% ipython --no-banner

In [1]: import numpy as np

In [2]: import numpy.linalg as la

In [3]: np.set_printoptions(precision=3, suppress=True, linewidth=140, sign=" ")

In [4]: def rnd(a):
   ...:     return np.round(a, 3) + 0
   ...: 

In [5]: K = np.loadtxt("arr.csv", delimiter=",")

In [6]: print(K)
[[ 1.  3. -3.]
 [ 0.  1. -5.]
 [ 3. -1. -3.]
 [ 4.  1. -1.]
 [ 2.  3.  1.]
 [ 2.  5. -1.]
 [ 0.  7.  2.]
 [ 2.  5.  5.]
 [ 4.  2.  6.]
 [ 3.  2.  6.]
 [ 3.  5.  3.]
 [ 4.  6.  3.]
 [ 6.  4.  5.]
 [ 7.  5.  5.]
 [ 9.  7.  8.]
 [ 9. 10.  9.]
 [ 8.  7.  6.]
 [10.  6.  9.]
 [ 8.  9.  8.]
 [ 9. 10.  7.]
 [11. 10.  9.]
 [11. 13.  9.]
 [14. 16.  8.]
 [14. 13. 11.]
 [15. 10.  8.]
 [18.  8.  9.]
 [20. 10.  8.]]

In [7]: cen = K - K.mean(axis=0)

In [8]: Uu, sv, Vt = la.svd(cen, full_matrices=False)

In [9]: rnd((sv ** 2).sum() ** 2 / (sv ** 4).sum())
Out[9]: np.float64(1.386)

In [10]: np.searchsorted(np.cumsum(sv ** 2) / (sv ** 2).sum(), 0.9) + 1
Out[10]: np.int64(2)

In [11]: rnd(np.abs(Vt[-1]))
Out[11]: array([ 0.091,  0.674,  0.733])

In [12]: la.matrix_rank(cen)
Out[12]: np.int64(3)

In [13]: E = np.loadtxt("layer13.csv", delimiter=",")

In [14]: rnd(E)
Out[14]: 
array([[-0.282, -0.149, -0.548, -0.53 ],
       [ 0.705, -0.004, -0.648, -0.008],
       [ 0.   ,  0.942, -0.128,  0.155],
       [ 0.635,  0.006,  0.501, -0.39 ],
       [ 0.141, -0.302, -0.109,  0.737]])

In [15]: vec = np.array([1, 2, 0, 1])

In [16]: y = E @ vec

In [17]: rnd(y)
Out[17]: array([-1.11 ,  0.689,  2.038,  0.256,  0.274])

In [18]: rnd(la.pinv(E) @ E)
Out[18]: 
array([[ 1.,  0.,  0.,  0.],
       [ 0.,  1.,  0.,  0.],
       [ 0.,  0.,  1.,  0.],
       [ 0.,  0.,  0.,  1.]])

In [19]: rnd(la.lstsq(E, y)[0])
Out[19]: array([ 1.,  2.,  0.,  1.])

In [20]: rng = np.random.default_rng(67)

In [21]: y = y + 0.1 * rng.normal(size=5)

In [22]: print(rnd(y))
[-1.167  0.691  2.027  0.218  0.417]

In [23]: b, *_ = la.lstsq(E, y)

In [24]: b.round()
Out[24]: array([ 1.,  2., -0.,  1.])

In [25]: gram = E.T @ E

In [26]: print(rnd(np.trace(gram)), rnd((E ** 2).sum()))
4.0 4.0

In [27]: np.allclose(gram, gram.T)
Out[27]: True

In [28]: rnd(E[:, 3] @ E[:, 1])
Out[28]: np.float64(0.0)

In [29]: rnd(la.pinv(E))
Out[29]: 
array([[-0.282,  0.705,  0.   ,  0.635,  0.141],
       [-0.149, -0.004,  0.942,  0.006, -0.302],
       [-0.548, -0.648, -0.128,  0.501, -0.109],
       [-0.53 , -0.008,  0.155, -0.39 ,  0.737]])

In [30]: feats = np.load("mat.npy")

In [31]: feats
Out[31]: 
array([[-1., -3.,  3.,  2.],
       [ 2., -3.,  4., -1.],
       [ 0.,  0., -9.,  3.],
       [ 0.,  0., -6.,  7.]])

In [32]: A2 = feats + rng.integers(-2, 3, (4, 1)) @ rng.integers(-2, 3, (1, 4))

In [33]: A2
Out[33]: 
array([[-3., -4.,  3.,  0.],
       [ 2., -3.,  4., -1.],
       [-4., -2., -9., -1.],
       [ 2.,  1., -6.,  9.]])

In [34]: rnd(la.svd(A2 - feats, compute_uv=False))
Out[34]: array([ 7.348,  0.   ,  0.   ,  0.   ])

In [35]: print(np.abs(A2 - feats).sum(axis=1))
[  5.   0.  10.   5.]

In [36]: la.matrix_rank(A2 - feats, tol=1e-8)
Out[36]: np.int64(1)

In [37]: z = rng.permutation(4)

In [38]: print(z)
[ 1  2  0  3]

In [39]: A2 = feats[z][:, z]

In [40]: np.trace(A2)
Out[40]: np.float64(-6.0)

In [41]: rnd(la.det(A2)), rnd(la.det(feats[z]))
Out[41]: (np.float64(-405.0), np.float64(-405.0))

In [42]: print(np.diag(A2))
[-3. -9. -1.  7.]

In [43]: f = np.array([2, 2])

In [44]: np.cross(feats[0, :3], feats[2, :3])
Out[44]: array([27., -9.,  0.])

In [45]: np.array([np.convolve(row, f, "same") for row in feats])
Out[45]: 
array([[ -2.,  -8.,   0.,  10.],
       [  4.,  -2.,   2.,   6.],
       [  0.,   0., -18., -12.],
       [  0.,   0., -12.,   2.]])

In [46]: print(np.correlate(feats[0], feats[2], "full"))
[ -3.   0.  36. -21. -18.   0.   0.]

In [47]: X = np.load("sample13.npy")

In [48]: X
Out[48]: 
array([[-3., -2.,  0.,  0.],
       [-2., -1., -2.,  0.],
       [ 0., -2.,  1., -2.],
       [ 0.,  0., -2., -2.]])

In [49]: vec = np.array([-2, -1, 2, -2])

In [50]: y = X @ vec

In [51]: y
Out[51]: array([ 8.,  1.,  8.,  0.])

In [52]: print(rnd(la.solve(X, y + X[:, 0])))
[-1. -1.  2. -2.]

In [53]: rnd(la.solve(X.T, X[1]))
Out[53]: array([ 0.,  1.,  0.,  0.])

In [54]: rnd(la.solve(X, y))
Out[54]: array([-2., -1.,  2., -2.])

In [55]: w, V = la.eig(X)

In [56]: print(rnd(np.sort(la.eigvals(la.inv(X)))))
[-2.281 -0.333 -0.219  0.333]

In [57]: rnd(np.sort(la.eigvals(X.T)))
Out[57]: array([-4.562, -3.   , -0.438,  3.   ])

In [58]: def softmax(z):
    ...:     e = np.exp(z - z.max(axis=-1, keepdims=True))
    ...:     return e / e.sum(axis=-1, keepdims=True)
    ...: 

In [59]: rnd(softmax(X[0] + 5))
Out[59]: array([ 0.023,  0.062,  0.458,  0.458])

In [60]: rnd(softmax(10 * X[0]))
Out[60]: array([ 0. ,  0. ,  0.5,  0.5])

In [61]: scores = X @ X.T / np.sqrt(4)

In [62]: print(rnd(softmax(scores + np.triu(np.full(scores.shape, -np.inf), 1))))
[[ 1.     0.     0.     0.   ]
 [ 0.378  0.622  0.     0.   ]
 [ 0.075  0.01   0.915  0.   ]
 [ 0.015  0.112  0.041  0.831]]

In [63]: mat = np.load("a.npy")

In [64]: mat
Out[64]: 
array([[ 0,  0,  1],
       [ 0,  0,  0],
       [ 1,  0,  0]])

In [65]: Uu, sv, Vt = la.svd(mat)

In [66]: V = Vt[:(sv > 1e-8).sum()]

In [67]: vec = mat[1] + -2 * mat[2] + rng.integers(2) * np.eye(3)[1]

In [68]: print(vec)
[-2.  0.  0.]

In [69]: print(la.matrix_rank(np.vstack([mat, vec])))
2

In [70]: np.diag(V.T @ V)
Out[70]: array([ 1.,  0.,  1.])

In [71]: V.T @ V
Out[71]: 
array([[ 1.,  0.,  0.],
       [ 0.,  0.,  0.],
       [ 0.,  0.,  1.]])

In [72]: (la.matrix_power((mat != 0) + (mat.T != 0) + np.eye(3), 3) > 0).astype(int)
Out[72]: 
array([[ 1,  0,  1],
       [ 0,  1,  0],
       [ 1,  0,  1]])

In [73]: (mat != 0).astype(int)
Out[73]: 
array([[ 0,  0,  1],
       [ 0,  0,  0],
       [ 1,  0,  0]])

In [74]: mat @ mat
Out[74]: 
array([[ 1,  0,  0],
       [ 0,  0,  0],
       [ 0,  0,  1]])

In [75]: print(rnd(la.det(mat)))
0.0

In [76]: rnd(np.sort(la.eigvals(mat).real))
Out[76]: array([-1.,  0.,  1.])

In [77]: A2 = np.array([[2, 0], [2, 3]])

In [78]: C = np.kron(A2, E)

In [79]: C.shape
Out[79]: (10, 8)

In [80]: W0 = np.load("x.npy")

In [81]: W0
Out[81]: 
array([[-2.412, -1.2  , -0.2  , -0.6  ],
       [ 3.213,  1.6  ,  1.8  , -1.2  ],
       [-1.368, -0.7  ,  0.8  , -1.8  ],
       [-0.519, -0.2  ,  1.6  ,  0.3  ],
       [-3.163, -1.6  ,  0.2  , -0.2  ],
       [-1.761, -0.9  , -0.5  , -0.4  ],
       [ 0.708,  0.3  , -0.2  ,  1.5  ],
       [-1.159, -0.6  ,  1.1  ,  0.5  ],
       [-1.101, -0.6  ,  0.   ,  1.4  ],
       [-0.964, -0.6  , -2.2  , -2.1  ],
       [ 1.72 ,  0.8  ,  1.   ,  0.1  ],
       [-0.973, -0.4  , -0.7  , -0.6  ],
       [-2.181, -1.2  , -0.9  , -1.7  ],
       [ 0.521,  0.3  , -0.3  ,  0.6  ],
       [ 0.003,  0.   ,  0.9  , -0.1  ],
       [ 1.521,  0.8  ,  0.3  ,  0.4  ],
       [ 1.955,  1.   , -0.3  , -0.8  ],
       [ 0.129,  0.   , -1.5  ,  0.2  ],
       [-1.093, -0.5  , -0.9  ,  0.3  ],
       [-4.197, -2.1  ,  0.1  , -1.1  ],
       [ 0.994,  0.5  ,  1.3  ,  0.6  ]])

In [82]: q, V = la.qr(W0[:, :1])[0], la.qr(W0[:, 1:])[0]

In [83]: sv = la.svd(q.T @ V, compute_uv=False)

In [84]: rnd(np.degrees(np.arccos(sv.clip(0, 1))))
Out[84]: array([ 3.008])

In [85]: T = np.stack([W0, 3 * W0, W0[::-1]])

In [86]: T.shape
Out[86]: (3, 21, 4)

In [87]: print((T @ W0.T).shape)
(3, 21, 21)

In [88]: rnd(la.norm(T, axis=(1, 2)))
Out[88]: array([ 11.381,  34.144,  11.381])

In [89]: print(la.matrix_rank(T))
[ 4  4  4]

In [90]: cen = W0 - W0.mean(axis=0)

In [91]: V = la.svd(cen)[2][:3]

In [92]: A2 = cen - cen @ V.T @ V

In [93]: print(rnd(A2.std(axis=0)))
[ 0.019  0.038  0.001  0.   ]

In [94]: la.norm(A2, axis=1).round(6).argmax()
Out[94]: np.int64(11)

In [95]: Uu, sv, Vt = la.svd(W0)

In [96]: rnd(sv)
Out[96]: array([ 9.629,  4.517,  4.046,  0.197])

In [97]: A2 = Uu[:, :3] @ np.diag(sv[:3]) @ Vt[:3]

In [98]: rnd(la.norm(W0 - A2, 2)), rnd(sv[3])
Out[98]: (np.float64(0.197), np.float64(0.197))

In [99]: vec = np.array([2, 0, 1, 0])

In [100]: np.sign((W0 @ vec).round(6))
Out[100]: array([-1.,  1., -1.,  1., -1., -1.,  1., -1., -1., -1.,  1., -1., -1.,  1.,  1.,  1.,  1., -1., -1., -1.,  1.])

In [101]: A = np.load("m.npy")

In [102]: A
Out[102]: 
array([[ 0,  0,  0,  0,  0],
       [ 0,  0,  0,  0,  0],
       [ 0,  0,  0,  2,  0],
       [ 3,  0,  0,  0,  0]])

In [103]: T = np.stack([A, 5 * A, A[::-1]])

In [104]: (T @ A.T).shape
Out[104]: (3, 4, 4)

In [105]: T.sum(axis=0)
Out[105]: 
array([[  3,   0,   0,   0,   0],
       [  0,   0,   0,   2,   0],
       [  0,   0,   0,  12,   0],
       [ 18,   0,   0,   0,   0]])

In [106]: la.matrix_rank(T)
Out[106]: array([ 2,  2,  2])

In [107]: print(T.shape)
(3, 4, 5)
